% python3 -q
>>> import numpy as np
>>> np.set_printoptions(precision=3, suppress=True, linewidth=120)
>>> rnd = lambda a: np.round(a, 3) + 0
>>> A = np.loadtxt("x.csv", delimiter=",")
>>> rnd(A)
array([[-0.116,  0.897,  0.317,  0.286],
       [ 0.   , -0.193, -0.297,  0.935],
       [-0.93 ,  0.037, -0.351, -0.104],
       [ 0.349,  0.396, -0.83 , -0.182]])
>>> vec = np.array([-6, -5, 8, 1])
>>> rhs = A @ vec
>>> rnd(rhs)
array([ -0.966,  -0.477,   2.488, -10.893])
>>> rnd(np.linalg.solve(A, 3 * rhs))
array([-18., -15.,  24.,   3.])
>>> rnd(np.linalg.solve(A, A[:, 2]))
array([0., 0., 1., 0.])
>>> rnd(np.linalg.solve(A.T, A[3]))
array([0., 0., 0., 1.])
>>> X = np.array([[3, 0, 0], [2, -3, 0], [2, -1, 3]])
>>> left, sv, Vh = np.linalg.svd(X, full_matrices=False)
>>> rnd(left.T @ X @ Vh.T)
array([[5.001, 0.   , 0.   ],
       [0.   , 2.553, 0.   ],
       [0.   , 0.   , 2.115]])
>>> np.abs(left[:, 0]).round(6).argmax()
np.int64(2)
>>> rnd(np.abs(Vh[0]))
array([0.78 , 0.493, 0.385])
>>> left.shape, sv.shape, Vh.shape
((3, 3), (3,), (3, 3))
>>> rnd(sv / sv[0])
array([1.   , 0.51 , 0.423])
>>> np.allclose(left * sv @ Vh, X)
True
>>> np.trace(X)
np.int64(3)
>>> np.allclose(X @ X.T, X.T @ X)
False
>>> (X - X.T) / 2
array([[ 0. , -1. , -1. ],
       [ 1. ,  0. ,  0.5],
       [ 1. , -0.5,  0. ]])
>>> ev, evecs = np.linalg.eig(X)
>>> np.prod(ev)
np.float64(-27.0)
>>> ev
array([ 3., -3.,  3.])
>>> rnd(np.sort(np.linalg.eigvals(X.T)))
array([-3.,  3.,  3.])
>>> vec = np.array([1, 1, 2])
>>> rhs = X @ vec
>>> rhs
array([ 3, -1,  7])
>>> rnd(np.linalg.solve(X, rhs + X[:, 1]))
array([1., 2., 2.])
>>> rnd(np.linalg.solve(X, X[:, 2]))
array([0., 0., 1.])
>>> rnd(np.linalg.solve(X, -3 * rhs))
array([-3., -3., -6.])
>>> other = X[0, 0] * X[1:] - np.outer(X[1:, 0], X[0])
>>> other
array([[ 0, -9,  0],
       [ 0, -3,  9]])
>>> np.flatnonzero(~other.round(6).any(axis=1))
array([], dtype=int64)
>>> rnd(X[:, 0] / X[0, 0])
array([1.   , 0.667, 0.667])
>>> np.linalg.matrix_rank(other), np.linalg.matrix_rank(X)
(np.int64(2), np.int64(3))
>>> mat = np.load("layer1.npy")
>>> mat
array([[ 0.36,  0.  , -0.48],
       [ 0.  ,  1.  ,  0.  ],
       [-0.48,  0.  ,  0.64]])
>>> left, sv, Vh = np.linalg.svd(mat)
>>> evecs = Vh[:(sv > 1e-8).sum()]
>>> rng = np.random.default_rng(95)
>>> vec = mat[1] + -3 * mat[2] + rng.integers(2) * np.eye(3)[1]
>>> vec
array([ 1.44,  1.  , -1.92])
>>> rnd(np.linalg.norm(vec - evecs.T @ evecs @ vec))
np.float64(0.0)
>>> rnd(np.linalg.det(mat))
np.float64(0.0)
>>> def softmax(z):
...     e = np.exp(z - z.max(axis=-1, keepdims=True))
...     return e / e.sum(axis=-1, keepdims=True)
... 
>>> rnd(softmax(mat[2]))
array([0.176, 0.284, 0.539])
>>> rnd(softmax(mat).sum(axis=1))
array([1., 1., 1.])
>>> scores = mat @ mat.T / np.sqrt(3)
>>> rnd(softmax(scores))
array([[0.412, 0.335, 0.254],
       [0.264, 0.471, 0.264],
       [0.236, 0.312, 0.451]])
>>> softmax(scores).round(6).argmax(axis=1)
array([0, 1, 2])
>>> rnd(softmax(scores + np.triu(np.full(scores.shape, -np.inf), 1)))
array([[1.   , 0.   , 0.   ],
       [0.36 , 0.64 , 0.   ],
       [0.236, 0.312, 0.451]])
>>> theta = np.radians(15)
>>> R = np.eye(3)
>>> R[1, 1] = R[0, 0] = np.cos(theta)
>>> R[1, 0], R[0, 1] = -np.sin(theta), np.sin(theta)
>>> rnd(R)
array([[ 0.966,  0.259,  0.   ],
       [-0.259,  0.966,  0.   ],
       [ 0.   ,  0.   ,  1.   ]])
>>> other = mat @ R.T
>>> rnd(np.linalg.det(R)), rnd(np.trace(R))
(np.float64(1.0), np.float64(2.932))
>>> rnd(np.abs(other - mat).max(axis=0))
array([0.259, 0.124, 0.   ])
>>> np.allclose(mat @ mat.T, other @ other.T)
True
>>> K = rng.normal(size=(26, 3)) + 5 * np.array([0, -1, -3])
>>> rnd(K)
array([[ -0.25 ,  -2.887, -14.88 ],
       [ -0.518,  -3.596, -14.137],
       [  0.256,  -4.438, -16.078],
       [  0.03 ,  -5.084, -17.713],
       [  1.102,  -4.449, -14.793],
       [  0.952,  -5.723, -14.631],
       [ -0.623,  -4.081, -15.131],
       [  0.44 ,  -4.765, -16.721],
       [ -1.359,  -5.355, -14.577],
       [ -0.362,  -5.602, -15.867],
       [ -0.537,  -5.047, -14.123],
       [ -0.766,  -4.171, -15.893],
       [ -0.241,  -5.894, -13.997],
       [  0.038,  -2.722, -16.668],
       [  1.683,  -5.234, -16.749],
       [  0.413,  -5.626, -16.691],
       [  1.65 ,  -3.81 , -13.952],
       [  1.539,  -4.497, -14.27 ],
       [ -0.719,  -4.285, -15.05 ],
       [ -0.444,  -5.388, -14.51 ],
       [  0.451,  -3.049, -14.883],
       [ -1.467,  -5.814, -15.376],
       [ -0.454,  -4.277, -14.604],
       [  1.236,  -5.523, -15.07 ],
       [  0.653,  -3.565, -14.378],
       [  1.024,  -3.155, -15.069]])
>>> # column 2 dominates
>>> vec = np.array([-2, -1, -1])
>>> h1 = np.maximum(K @ vec, 0)
>>> rnd(K.T @ h1)
array([   31.012, -2330.374, -7735.794])
>>> cen = K - K.mean(axis=0)
>>> evecs = np.linalg.svd(cen)[2][:1]
>>> other = cen - cen @ evecs.T @ evecs
>>> rnd(np.linalg.norm(other) / np.linalg.norm(cen))
np.float64(0.776)
>>> rnd(np.cov(cen @ evecs.T, rowvar=False))
np.float64(1.104)
>>> dist = np.linalg.norm(K[:, None] - K[None], axis=-1)
>>> np.linalg.matrix_rank(dist ** 2)
np.int64(5)
>>> np.flatnonzero(dist[21] < dist.mean() / 2)
array([ 8, 21])
>>> np.unravel_index(dist.round(6).argmax(), dist.shape)
(np.int64(3), np.int64(16))
>>> (dist + 1e9 * np.eye(26)).round(6).argmin(axis=1)
array([20, 22,  7,  7, 17, 23, 18,  2, 19, 15, 19,  6, 19,  0,  7,  7, 17,  4,  6, 10, 25,  8, 18,  5, 20, 20])
>>> np.argsort(-np.linalg.norm(K, axis=0).round(6), kind="stable")[:3]
array([2, 1, 0])
>>> rnd(np.abs(np.linalg.svd(K)[2][-1]))
array([0.844, 0.511, 0.161])
>>> np.linalg.matrix_rank(K, rtol=0.1)
np.int64(1)
>>> [round(float(x), 3) for x in np.linalg.svd(K, compute_uv=False)[:3]]
[81.173, 4.926, 4.252]
>>> round(np.log10(np.linalg.cond(K)))
1
>>> np.linalg.cond(K) > 100
np.False_
>>> feats = rng.normal(size=(22, 3)) + 20 * np.array([-5, 6, 5])
>>> rnd(feats)
array([[-100.952,  122.133,  101.097],
       [ -99.917,  118.671,  102.152],
       [-101.444,  121.037,  101.067],
       [ -98.349,  119.3  ,  100.536],
       [ -99.485,  120.952,  100.787],
       [-100.055,  119.611,  100.891],
       [-101.887,  121.932,   99.693],
       [-100.562,  120.793,   99.059],
       [-101.664,  121.234,  101.63 ],
       [-100.032,  121.918,   99.394],
       [-101.003,  119.356,   99.736],
       [ -98.755,  121.382,   99.927],
       [ -98.955,  122.626,  100.616],
       [ -97.786,  120.954,   99.691],
       [-100.654,  119.583,   99.764],
       [-100.464,  120.766,   99.02 ],
       [-101.347,  120.338,   99.126],
       [-101.307,  119.03 ,   99.409],
       [-100.11 ,  120.188,   98.643],
       [ -99.352,  119.627,   99.322],
       [-100.695,  119.428,   98.014],
       [-100.28 ,  118.185,   99.407]])
>>> left, sv, Vh = np.linalg.svd(feats)
>>> np.argmax(sv[:-1] / (sv[1:] + 1e-6)) + 1
np.int64(1)
>>> other = left[:, :1] @ np.diag(sv[:1]) @ Vh[:1]
>>> rnd(np.linalg.norm(feats - other) / np.linalg.norm(feats))
np.float64(0.008)
>>> rnd(np.abs(feats - other).max())
np.float64(2.26)
